$ python -q
>>> import numpy as np
>>> from numpy import linalg as LA
>>> np.set_printoptions(precision=1, suppress=True, linewidth=200)
>>> def rnd(a):
...     return np.round(a, 1) + 0
... 
>>> arr = np.array([[22, 2], [5, 17]])
>>> O, Rm = LA.qr(arr)
>>> print(rnd(O.T @ O))
[[1. 0.]
 [0. 1.]]
>>> print(rnd(abs(Rm[0, 0])), rnd(LA.norm(arr[:, 0])))
22.6 22.6
>>> print(np.allclose(Rm.T @ Rm, arr.T @ arr))
True
>>> print(O.shape, Rm.shape)
(2, 2) (2, 2)
>>> rng = np.random.default_rng(4264)
>>> lab = rng.permutation(2)
>>> B = arr[:, lab] * rng.choice([-1, 1], 2)
>>> print(B)
[[ -2 -22]
 [-17  -5]]
>>> Uu, _, VT = LA.svd(arr.T @ B)
>>> print(rnd(Uu @ VT))
[[ 0. -1.]
 [-1.  0.]]
>>> print(rnd(LA.lstsq(arr, B)[0]))
[[ 0. -1.]
 [-1.  0.]]
>>> t3 = np.stack([arr, 3 * arr, arr[::-1]])
>>> print(t3.sum(axis=0))
[[93 25]
 [42 70]]
>>> print(LA.matrix_rank(t3))
[2 2 2]
>>> print((t3 @ arr.T).shape)
(3, 2, 2)
>>> print(t3.shape)
(3, 2, 2)
>>> t = np.radians(15)
>>> Rm = np.eye(2)
>>> Rm[0, 0] = Rm[1, 1] = np.cos(t)
>>> Rm[0, 1], Rm[1, 0] = -np.sin(t), np.sin(t)
>>> print(rnd(Rm))
[[ 1.  -0.3]
 [ 0.3  1. ]]
>>> B = arr @ Rm.T
>>> print(rnd(LA.det(Rm)), rnd(np.trace(Rm)))
1.0 1.9
>>> print(rnd(B))
[[20.7  7.6]
 [ 0.4 17.7]]
>>> print(rnd(np.abs(B - arr).max(axis=0)))
[4.6 5.6]
>>> print(np.allclose(arr @ arr.T, B @ B.T))
True
>>> K = np.eye(3, dtype=int)[rng.permutation(3)]
>>> print(K)
[[1 0 0]
 [0 1 0]
 [0 0 1]]
>>> # triangular, det is the product of the diagonal
>>> w, vecs = LA.eigh(K)
>>> print(np.unique(w.round(6) + 0, return_counts=True)[1])
[3]
>>> print(rnd(LA.svd(K, compute_uv=False)))
[1. 1. 1.]
>>> print(w)
[1. 1. 1.]
>>> print(vecs @ np.diag(w) @ vecs.T)
[[1. 0. 0.]
 [0. 1. 0.]
 [0. 0. 1.]]
>>> x = np.array([-7, 5, -6])
>>> rhs = K @ x
>>> print(rhs)
[-7  5 -6]
>>> print(rnd(LA.solve(K, rhs)))
[-7.  5. -6.]
>>> print(rnd(LA.solve(K, 4 * rhs)))
[-28.  20. -24.]
>>> print(rnd(LA.solve(K, rhs + K[:, 2])))
[-7.  5. -5.]
>>> print(rnd(LA.solve(K.T, K[1])))
[0. 1. 0.]
>>> low = LA.cholesky(K)
>>> print(np.diag(low) ** 2)
[1. 1. 1.]
>>> print(K / np.sqrt(np.outer(np.diag(K), np.diag(K))))
[[1. 0. 0.]
 [0. 1. 0.]
 [0. 0. 1.]]
>>> E = np.load("sample9.npy")
>>> print(rnd(E))
[[0.3 0.2 0.3 0.3]
 [0.2 0.1 0.2 0.2]
 [0.3 0.2 0.3 0.3]
 [0.3 0.2 0.3 0.3]]
>>> u, g = E[1], E[3]
>>> print(rnd(u @ g))
0.2
>>> print(rnd(u @ u))
0.1
>>> p = (u @ g) / (u @ u) * u
>>> print(rnd(LA.norm(u + g) ** 2 + LA.norm(u - g) ** 2))
0.9
>>> print(rnd(p))
[0.3 0.2 0.3 0.3]
>>> print(rnd(np.outer(u, g)))
[[0.1 0.  0.1 0.1]
 [0.  0.  0.  0. ]
 [0.1 0.  0.1 0.1]
 [0.1 0.  0.1 0.1]]
>>> Uu, sv, VT = LA.svd(E)
>>> vecs = VT[:(sv > 1e-8).sum()]
>>> x = E[2] + -2 * E[3] + rng.integers(2) * np.eye(4)[0]
>>> print(rnd(x))
[-0.3 -0.2 -0.3 -0.3]
>>> print(rnd(np.diag(vecs.T @ vecs)))
[0.3 0.1 0.3 0.3]
>>> print(LA.matrix_rank(np.vstack([E, x])))
1
>>> r = LA.matrix_rank(E)
>>> print(r)
1
>>> null = LA.svd(E)[2][r:].T
>>> print(np.allclose(E @ null, 0))
True
>>> print(rnd(E @ null))
[[0. 0. 0.]
 [0. 0. 0.]
 [0. 0. 0.]
 [0. 0. 0.]]
>>> print(LA.matrix_rank(E.T @ E), LA.matrix_rank(E @ E.T))
1 1
>>> print(null.shape)
(4, 3)
>>> print([int(LA.matrix_rank(E[:i])) for i in range(1, len(E) + 1)])
[1, 1, 1, 1]
>>> B = np.array([[-5, 0], [-8, 4]])
>>> W2 = np.kron(B, E)
>>> print(LA.matrix_rank(W2))
2
>>> print(W2.shape)
(8, 8)
>>> t3 = np.stack([E, 5 * E, E[::-1]])
>>> print(rnd(LA.det(t3)))
[0. 0. 0.]
>>> print(rnd(t3.sum(axis=0)))
[[2.  1.4 2.  2. ]
 [1.5 1.1 1.5 1.5]
 [1.9 1.4 1.9 1.9]
 [2.  1.4 2.  2. ]]
>>> mat = np.array([[1, -1, 2], [2, 2, -2], [11, 9, -8]])
>>> # row 2 dominates
>>> u = np.array([2, 3])
>>> print(np.array([np.convolve(row, u, "same") for row in mat]))
[[ 2  1  1]
 [ 4 10  2]
 [22 51 11]]
>>> print(np.polyval(u, mat[1]))
[ 7  7 -1]
>>> print(np.convolve(mat[1], u))
[ 4 10  2 -6]
>>> M = np.load("case17.npy")
>>> print(M)
[[ 1.7 -0.2  0.  -0.4]
 [-0.2  1.7  0.2 -0.3]
 [ 0.   0.2  1.1 -0.2]
 [-0.4 -0.3 -0.2  1.4]]
>>> w, vecs = LA.eigh(M)
>>> x = np.array([2, 1, -1, 3])
>>> print(rnd(x @ M @ x))
15.6
>>> print(rnd(LA.eigvalsh(M[1:, 1:])))
[1.  1.2 2. ]
>>> print(rnd(vecs * np.maximum(w, 0) @ vecs.T))
[[ 1.7 -0.2  0.  -0.4]
 [-0.2  1.7  0.2 -0.3]
 [ 0.   0.2  1.1 -0.2]
 [-0.4 -0.3 -0.2  1.4]]
>>> J = np.abs(np.array([[2, -1, 1], [-2, 3, 2], [1, -2, 0]])) + np.eye(3)
>>> J = J / J.sum(axis=1, keepdims=True)
>>> print(rnd(J))
[[0.6 0.2 0.2]
 [0.2 0.5 0.2]
 [0.2 0.5 0.2]]
>>> # row 2 repeats row 1
>>> t = np.radians(170)
>>> Rm = np.eye(3)
>>> Rm[1, 1] = Rm[2, 2] = np.cos(t)
>>> Rm[1, 2], Rm[2, 1] = -np.sin(t), np.sin(t)
>>> print(rnd(Rm))
[[ 1.   0.   0. ]
 [ 0.  -1.  -0.2]
 [ 0.   0.2 -1. ]]
>>> B = J @ Rm.T
>>> print(rnd(LA.svd(J, compute_uv=False)), rnd(LA.svd(B, compute_uv=False)))
[1.  0.4 0. ] [1.  0.4 0. ]
>>> print(rnd(B))
[[ 0.6 -0.2 -0.2]
 [ 0.2 -0.5 -0.2]
 [ 0.2 -0.5 -0.2]]
>>> print(rnd(LA.det(Rm)), rnd(np.trace(Rm)))
1.0 -1.0
>>> x = np.array([-1, 3, 3])
>>> print(rnd(B @ (2 * x)))
[-3.6 -4.7 -4.7]
>>> Uu, sv, VT = LA.svd(J, full_matrices=False)
>>> print(np.abs(Uu[:, 0]).round(6).argmax())
1
>>> print((sv > 1e-8).sum())
2
>>> print(rnd(sv / sv[0]))
[1.  0.4 0. ]
>>> print(rnd(sv))
[1.  0.4 0. ]
>>> print(rnd(Uu.T @ J @ VT.T))
[[1.  0.  0. ]
 [0.  0.4 0. ]
 [0.  0.  0. ]]
>>> print(np.allclose(Uu * sv @ VT, J))
True
>>> print(rnd(VT @ VT.T))
[[1. 0. 0.]
 [0. 1. 0.]
 [0. 0. 1.]]
>>> u = np.array([1, 3])
>>> print(rnd(np.array([np.convolve(row, u, "same") for row in J])))
[[0.6 2.  0.8]
 [0.2 1.2 1.8]
 [0.2 1.2 1.8]]
>>> print(rnd(np.correlate(J[2], J[1], "full")))
[0.1 0.2 0.4 0.2 0.1]
>>> print(rnd(np.convolve(J[2], u)))
[0.2 1.2 1.8 0.8]
>>> feats = np.load("x.npy")
>>> print(feats)
[[ 0 -1 -5]
 [ 0  0  2]
 [ 0  0  0]]
>>> Uu, sv, VT = LA.svd(feats)
>>> print(np.argmax(sv[:-1] / (sv[1:] + 1e-6)) + 1)
2
>>> B = Uu[:, :2] @ np.diag(sv[:2]) @ VT[:2]
>>> print(rnd(B))
[[ 0. -1. -5.]
 [ 0.  0.  2.]
 [ 0.  0.  0.]]
>>> print(rnd(np.abs(feats - B).max()))
0.0
>>> print(np.argsort(-LA.norm(feats, axis=0).round(6), kind="stable")[:3])
[2 1 0]
>>> print(LA.cond(feats) > 100)
True
>>> A = np.tril(np.array([[9, -9, -3], [4, 5, 4], [-3, 8, -5]]), -1) + np.eye(3, dtype=int)
>>> print(A)
[[ 1  0  0]
 [ 4  1  0]
 [-3  8  1]]
>>> # triangular, det is the product of the diagonal
>>> B = LA.inv(A)
>>> print(rnd(LA.det(A) * LA.det(B)))
1.0
>>> print(B)
[[ 1.  0.  0.]
 [-4.  1.  0.]
 [35. -8.  1.]]
>>> print(A @ B)
[[1. 0. 0.]
 [0. 1. 0.]
 [0. 0. 1.]]
>>> print(rnd(LA.inv(B)))
[[ 1.  0.  0.]
 [ 4.  1.  0.]
 [-3.  8.  1.]]
>>> B = K / LA.norm(K, axis=1, keepdims=True)
>>> cov = B @ B.T
>>> print(np.degrees(np.arccos(np.clip(cov[2, 0], -1, 1))))
90.0
>>> print(cov[2])
[0. 0. 1.]
>>> print(rnd(LA.norm(B, axis=1)))
[1. 1. 1.]
>>> B = A[0, 0] * A[1:] - np.outer(A[1:, 0], A[0])
>>> print(B)
[[0 1 0]
 [0 8 1]]
>>> print(LA.matrix_rank(B), LA.matrix_rank(A))
2 3
>>> print(np.flatnonzero(~B.round(6).any(axis=1)))
[]
